$ python -q
>>> import numpy as np
>>> import numpy.linalg as la
>>> np.set_printoptions(suppress=True, linewidth=200)
>>> arr = np.loadtxt("w.csv", delimiter=",")
>>> arr
array([[-1.86, -1.92, -0.76, -3.18,  3.99],
       [-2.16,  0.03, -6.94,  4.88,  8.29],
       [-1.56,  2.89, -1.93, -2.56, -1.85],
       [-0.19, -1.28,  1.41,  0.16, -1.36],
       [-0.11, -3.43,  3.58, -4.34, -4.69],
       [ 0.59,  0.86, -0.5 ,  2.35,  1.57],
       [-1.46,  1.44, -5.36,  4.45,  1.96],
       [-2.06, -1.97,  1.19, -3.12, -3.49],
       [-5.44,  1.21, -1.13, -0.74, -0.09],
       [ 0.43,  0.86, -1.76, -4.13, -1.98],
       [ 3.02,  0.2 ,  0.75,  1.71, -5.24],
       [ 0.73, -2.25, -2.59, -1.56, -2.16],
       [ 1.06,  1.39,  4.23,  0.79, -3.2 ],
       [ 0.85,  1.44,  1.08, -1.53, -0.45],
       [-2.31,  0.65, -1.67,  0.13,  1.11],
       [ 3.01, -0.29,  1.74,  2.2 ,  1.58],
       [-3.37,  4.69, -1.57, -5.56, -0.88],
       [-1.64, -2.95, -1.07, -3.23,  0.86],
       [ 0.04, -0.48,  2.29, -0.98, -5.2 ],
       [ 3.04, -1.12, -3.73, -2.1 , -2.57],
       [ 1.43, -0.43,  0.23, -4.53, -1.78],
       [ 1.79, -2.99, -4.  , -0.74,  0.87],
       [-2.52, -2.31, -0.83,  1.46, -3.92],
       [-3.68,  9.43, -3.5 , -0.3 ,  0.25],
       [ 0.92, -1.02,  0.53, -0.57, -1.63],
       [ 3.18,  0.42,  1.43,  1.14, -2.72],
       [ 0.6 , -0.86, -2.39,  1.61,  1.94],
       [-1.99,  1.44, -1.98, -2.33, -4.44],
       [ 0.17, -1.2 , -6.09,  2.86,  2.52],
       [ 5.47,  2.73,  2.1 ,  0.16,  0.68],
       [-5.25, -1.05,  4.04, -2.82,  6.45]])
>>> cen = (arr - arr.mean(axis=0)) / arr.std(axis=0)
>>> np.argwhere(np.abs(cen) > 2)
array([[ 1,  2],
       [ 1,  3],
       [ 1,  4],
       [ 8,  0],
       [23,  1],
       [29,  0],
       [30,  4]])
>>> beta = la.lstsq(np.delete(cen, 2, axis=1), cen[:, 2])[0]
>>> np.round(1 - np.var(cen[:, 2] - np.delete(cen, 2, axis=1) @ beta), 2)
np.float64(0.22)
>>> cen = arr - arr.mean(axis=0)
>>> evecs = la.svd(cen)[2][:4]
>>> Y = cen - cen @ evecs.T @ evecs
>>> np.round((cen @ evecs.T).std(axis=0), 2)
array([3.82, 2.82, 2.53, 2.2 ])
>>> np.round(np.cov(cen @ evecs.T, rowvar=False), 2) + 0
array([[15.09,  0.  ,  0.  ,  0.  ],
       [ 0.  ,  8.2 ,  0.  ,  0.  ],
       [ 0.  ,  0.  ,  6.6 ,  0.  ],
       [ 0.  ,  0.  ,  0.  ,  4.99]])
>>> np.round(np.diag(evecs.T @ evecs), 2)
array([0.59, 0.96, 0.96, 0.61, 0.88])
>>> la.norm(Y, axis=1).round(6).argmax()
np.int64(22)
>>> round(la.norm(Y) / la.norm(cen), 2)
np.float64(0.29)
>>> G = np.cov(arr, rowvar=False)
>>> np.argsort(-arr.std(axis=0).round(6), kind="stable")
array([4, 2, 3, 1, 0])
>>> np.round(np.polyfit(arr[:, 0], arr[:, 2], 1), 2)
array([ 0.2 , -0.69])
>>> np.round(np.corrcoef(arr[:, 0], arr[:, 2])[0, 1], 2)
np.float64(0.18)
>>> np.median(arr, axis=0)
array([ 0.04, -0.29, -0.83, -0.74, -0.88])
>>> np.round(arr.std(axis=0), 2)
array([2.49, 2.5 , 2.77, 2.59, 3.16])
>>> G.shape
(5, 5)
>>> np.argwhere(np.triu(np.abs(np.corrcoef(arr.T)) > 0.8, 1))
array([], shape=(0, 2), dtype=int64)
